In [1]: import numpy as np

In [2]: np.set_printoptions(suppress=True, linewidth=200)

In [3]: rng = np.random.default_rng(74)

In [4]: J = rng.normal(size=(35, 11))

In [5]: J = 5 * J / np.linalg.norm(J, axis=1, keepdims=True)

In [6]: J.round(2) + 0
Out[6]: 
array([[ 0.57,  0.48,  1.71, -0.53, -2.  , -0.74,  0.1 ,  0.41, -0.45,  1.88,  3.57],
       [ 1.83, -0.57,  0.13,  0.65,  0.45, -1.93, -2.64,  0.18,  2.68,  0.51,  1.58],
       [ 0.37,  0.2 , -1.79,  2.38, -1.43,  0.68,  0.31, -2.3 ,  0.85, -1.46,  2.28],
       [ 0.99, -0.29, -0.42, -0.15,  0.91, -0.07,  2.53, -1.55,  0.35,  2.62, -2.67],
       [-0.5 ,  0.47, -1.94,  1.22, -2.09,  0.09, -0.28, -1.02,  2.7 , -1.14,  2.27],
       [ 1.12,  2.59,  0.07, -1.14, -0.23,  2.3 , -2.44,  0.65,  1.45,  0.14, -1.38],
       [ 1.55,  1.12,  1.9 ,  1.77, -1.62, -0.49, -0.78, -1.02, -0.33, -1.09,  2.96],
       [ 1.51, -0.11, -0.19,  2.99, -0.88,  1.49, -1.74,  0.09,  2.12,  1.6 , -0.81],
       [-0.12,  0.39, -1.79, -2.63,  0.45, -1.5 , -0.69,  2.58, -2.13, -0.65, -0.37],
       [ 0.96, -1.07,  2.23, -1.44,  1.22,  1.95,  0.79,  0.94,  2.26, -0.16,  1.99],
       [ 0.32,  2.05, -0.96, -1.36, -0.69,  1.58,  2.85, -0.7 ,  2.39, -0.47,  0.65],
       [-0.71, -0.34, -0.4 , -2.45,  0.64, -1.21,  3.39,  0.45,  1.88,  0.85, -0.65],
       [ 1.63, -0.83,  0.36,  1.66,  1.18,  1.5 ,  1.15,  0.25, -1.26,  0.87,  3.38],
       [ 1.61, -0.44, -3.14,  2.06,  0.65, -1.46, -0.62, -0.8 ,  1.73, -0.76,  1.01],
       [ 1.06,  0.11, -1.47,  0.36,  1.5 ,  1.35,  0.86,  0.19, -2.08, -1.81, -3.02],
       [ 0.56,  2.58, -3.04,  0.48, -1.26,  0.6 , -0.36,  1.46, -1.12, -0.85, -1.55],
       [ 1.5 ,  0.96, -0.7 , -1.47, -1.36, -2.23,  1.47,  0.37,  1.81,  2.6 ,  0.19],
       [-1.54, -0.14, -1.29, -0.76,  2.52,  1.72,  2.84, -1.42, -0.01, -0.98, -0.14],
       [ 0.7 , -0.24, -0.43,  2.39,  2.06,  0.98,  0.92, -1.78,  0.3 , -2.87, -1.01],
       [ 0.27,  1.21,  0.8 , -2.49, -0.06,  1.2 ,  1.46, -0.23, -1.54,  2.64,  1.91],
       [-0.41, -2.05, -0.84,  0.03,  3.74,  0.85, -0.31, -1.8 ,  1.15,  0.73, -0.24],
       [-0.33, -1.16,  1.07, -0.32,  1.14, -2.87, -2.53,  0.96, -1.24,  1.93,  0.37],
       [-0.28,  3.15, -0.82, -0.84, -1.09,  0.53,  0.9 , -1.94,  1.78,  1.17, -1.74],
       [ 1.24, -1.78, -2.28,  0.59,  1.03,  0.09, -1.05, -1.19, -1.13,  3.04, -0.8 ],
       [-1.81,  1.62, -2.56,  1.18, -1.71,  1.77,  1.87,  0.78, -0.35, -0.95,  0.02],
       [-2.99,  0.91, -0.55,  0.53, -2.52,  1.59, -0.1 , -1.62, -0.05,  1.27, -1.24],
       [ 0.84,  2.27, -1.47, -0.94,  0.45,  0.41, -3.21, -0.68, -0.6 , -0.97,  1.91],
       [-1.1 ,  0.8 , -3.01,  0.33,  0.08, -2.44,  1.87, -0.86,  1.43, -0.16,  1.3 ],
       [-0.74,  0.9 , -0.09, -2.75, -2.67,  1.05,  0.76,  0.  ,  1.99,  1.24,  1.32],
       [-1.75, -0.23, -1.46,  0.83,  1.8 , -1.3 ,  0.68,  3.  ,  0.73, -0.53, -1.96],
       [ 1.36, -0.22, -1.6 , -0.54,  0.79, -2.94, -2.56,  0.85,  1.6 , -1.04,  0.23],
       [ 1.3 , -0.29,  0.79,  1.89, -0.34,  0.78, -2.42, -2.62, -0.21,  0.93, -2.17],
       [-0.02, -1.55, -1.04,  2.52, -0.25, -0.33, -2.4 , -1.05,  0.93, -2.69,  0.18],
       [ 0.09,  2.1 , -0.37,  0.06,  2.06,  1.11, -0.34, -1.79,  1.57,  3.01,  0.33],
       [ 2.29, -1.7 ,  0.89,  1.8 ,  0.25,  2.44,  0.44,  1.09,  0.96, -1.01,  1.86]])

In [7]: W2 = J[[0, 1]].astype(float)

In [8]: for _ in range(3):
   ...:     lab = np.linalg.norm(J[:, None] - W2, axis=-1).argmin(axis=1)
   ...:     W2 = np.array([J[lab == j].mean(axis=0) for j in range(2)])
   ...: 

In [9]: lab
Out[9]: array([0, 1, 1, 0, 1, 1, 1, 1, 0, 0, 0, 0, 1, 1, 1, 1, 0, 0, 1, 0, 1, 1, 0, 1, 0, 0, 1, 0, 0, 1, 1, 1, 1, 0, 1])

In [10]: np.abs(W2[1] - W2[0]).argmax()
Out[10]: np.int64(6)

In [11]: W2.round(2)
Out[11]: 
array([[-0.31,  0.85, -0.55, -0.99, -0.28,  0.29,  1.31, -0.31,  0.73,  0.93,  0.3 ],
       [ 0.8 , -0.09, -0.77,  1.03,  0.35,  0.11, -0.95, -0.28,  0.46, -0.32,  0.26]])

In [12]: theta = np.radians(180)

In [13]: r_ = np.eye(11)

In [14]: r_[10, 10] = r_[3, 3] = np.cos(theta)

In [15]: r_[10, 3], r_[3, 10] = -np.sin(theta), np.sin(theta)

In [16]: r_.round(2) + 0
Out[16]: 
array([[ 1.,  0.,  0.,  0.,  0.,  0.,  0.,  0.,  0.,  0.,  0.],
       [ 0.,  1.,  0.,  0.,  0.,  0.,  0.,  0.,  0.,  0.,  0.],
       [ 0.,  0.,  1.,  0.,  0.,  0.,  0.,  0.,  0.,  0.,  0.],
       [ 0.,  0.,  0., -1.,  0.,  0.,  0.,  0.,  0.,  0.,  0.],
       [ 0.,  0.,  0.,  0.,  1.,  0.,  0.,  0.,  0.,  0.,  0.],
       [ 0.,  0.,  0.,  0.,  0.,  1.,  0.,  0.,  0.,  0.,  0.],
       [ 0.,  0.,  0.,  0.,  0.,  0.,  1.,  0.,  0.,  0.,  0.],
       [ 0.,  0.,  0.,  0.,  0.,  0.,  0.,  1.,  0.,  0.,  0.],
       [ 0.,  0.,  0.,  0.,  0.,  0.,  0.,  0.,  1.,  0.,  0.],
       [ 0.,  0.,  0.,  0.,  0.,  0.,  0.,  0.,  0.,  1.,  0.],
       [ 0.,  0.,  0.,  0.,  0.,  0.,  0.,  0.,  0.,  0., -1.]])

In [17]: M2 = W2 @ r_.T

In [18]: np.allclose(np.linalg.norm(W2, axis=1), np.linalg.norm(M2, axis=1))
Out[18]: True

In [19]: np.round(np.abs(M2 - W2).max(axis=0), 2)
Out[19]: array([0.  , 0.  , 0.  , 2.07, 0.  , 0.  , 0.  , 0.  , 0.  , 0.  , 0.6 ])

In [20]: np.round(np.linalg.svd(W2, compute_uv=False), 2), np.round(np.linalg.svd(M2, compute_uv=False), 2)
Out[20]: (array([2.62, 1.57]), array([2.62, 1.57]))

In [21]: round(np.linalg.det(r_), 2), np.trace(r_)
Out[21]: (np.float64(1.0), np.float64(7.0))

In [22]: np.allclose(W2 @ W2.T, M2 @ M2.T)
Out[22]: True

In [23]: A = np.load("arr.npy")

In [24]: A
Out[24]: 
array([[ -7,  -1,   6,   3,  -6,  -4,  -4],
       [-13,  -6,   9,   3,   3, -10,   1],
       [-21,  -9,   8,  -5,  -4,  -4,  -8],
       [-15,   0,   0, -10,   4,  -8,  -1],
       [-14,  -9,   3,  -3,  12, -11,  -2],
       [-13, -13,  11,   4,  16, -20,  -2],
       [ -6, -15,   4,  11,  15, -22, -11],
       [  0, -11,  10,  14,  10, -14, -10],
       [  2, -13,  10,  11,   2,  -8, -13],
       [  4,  -8,  13,  10,   9, -10,  -6],
       [  8, -15,  10,  12,  14,  -7,  -1],
       [ 17, -16,  18,  19,   9, -13,   2],
       [  9,  -7,  19,  19,  15,  -4,  -4],
       [  1,   1,  11,  25,   7,  -9,  -3],
       [ -3,   5,  14,  23,   2,  -4,  -2],
       [  4,   2,  11,  29,  -5,  -5,  -1],
       [ 13,   7,  16,  22,   3,  -7,   0],
       [ 19,   5,  22,  15,  12,  -2,   5]])

In [25]: W2 = A[[5, 1]].astype(float)

In [26]: for _ in range(5):
    ...:     lab = np.linalg.norm(A[:, None] - W2, axis=-1).argmin(axis=1)
    ...:     W2 = np.array([A[lab == j].mean(axis=0) for j in range(2)])
    ...: 

In [27]: lab
Out[27]: array([1, 1, 1, 1, 1, 0, 0, 0, 0, 0, 0, 0, 0, 1, 1, 1, 1, 1])

In [28]: np.abs(W2[1] - W2[0]).argmax()
Out[28]: np.int64(1)

In [29]: np.round(W2[1] - W2[0], 2)
Out[29]: array([-6.22, 11.75, -1.88, -2.3 , -8.45,  5.85,  4.12])

In [30]: W2.round(2)
Out[30]: 
array([[  2.62, -12.25,  11.88,  12.5 ,  11.25, -12.25,  -5.62],
       [ -3.6 ,  -0.5 ,  10.  ,  10.2 ,   2.8 ,  -6.4 ,  -1.5 ]])

In [31]: np.bincount(lab)
Out[31]: array([ 8, 10])

In [32]: feats = np.loadtxt("mat.csv", delimiter=",")

In [33]: feats.round(2)
Out[33]: 
array([[ 0.78, -0.22, -0.22, -0.13, -0.22, -0.3 , -0.22, -0.3 ],
       [-0.22,  0.78, -0.22, -0.13, -0.22, -0.3 , -0.22, -0.3 ],
       [-0.22, -0.22,  0.78, -0.13, -0.22, -0.3 , -0.22, -0.3 ],
       [-0.13, -0.13, -0.13,  0.92, -0.13, -0.18, -0.13, -0.18],
       [-0.22, -0.22, -0.22, -0.13,  0.78, -0.3 , -0.22, -0.3 ],
       [-0.3 , -0.3 , -0.3 , -0.18, -0.3 ,  0.58, -0.3 , -0.42],
       [-0.22, -0.22, -0.22, -0.13, -0.22, -0.3 ,  0.78, -0.3 ],
       [-0.3 , -0.3 , -0.3 , -0.18, -0.3 , -0.42, -0.3 ,  0.58]])

In [34]: np.round(np.linalg.svd(feats, compute_uv=False), 2)
Out[34]: array([1., 1., 1., 1., 1., 1., 1., 1.])

In [35]: np.round(feats @ feats.T, 2) + 0
Out[35]: 
array([[1., 0., 0., 0., 0., 0., 0., 0.],
       [0., 1., 0., 0., 0., 0., 0., 0.],
       [0., 0., 1., 0., 0., 0., 0., 0.],
       [0., 0., 0., 1., 0., 0., 0., 0.],
       [0., 0., 0., 0., 1., 0., 0., 0.],
       [0., 0., 0., 0., 0., 1., 0., 0.],
       [0., 0., 0., 0., 0., 0., 1., 0.],
       [0., 0., 0., 0., 0., 0., 0., 1.]])

In [36]: np.round(np.linalg.norm(feats, axis=0), 2)
Out[36]: array([1., 1., 1., 1., 1., 1., 1., 1.])

In [37]: d = np.linalg.norm(J[:, None] - J[None], axis=-1)

In [38]: np.flatnonzero(d[10] < d.mean() / 2)
Out[38]: array([10])

In [39]: d[10].round(6).argsort(kind="stable")[:4]
Out[39]: array([10, 22, 28, 11])

In [40]: np.round(np.linalg.norm(J, axis=1), 2)
Out[40]: array([5., 5., 5., 5., 5., 5., 5., 5., 5., 5., 5., 5., 5., 5., 5., 5., 5., 5., 5., 5., 5., 5., 5., 5., 5., 5., 5., 5., 5., 5., 5., 5., 5., 5., 5.])
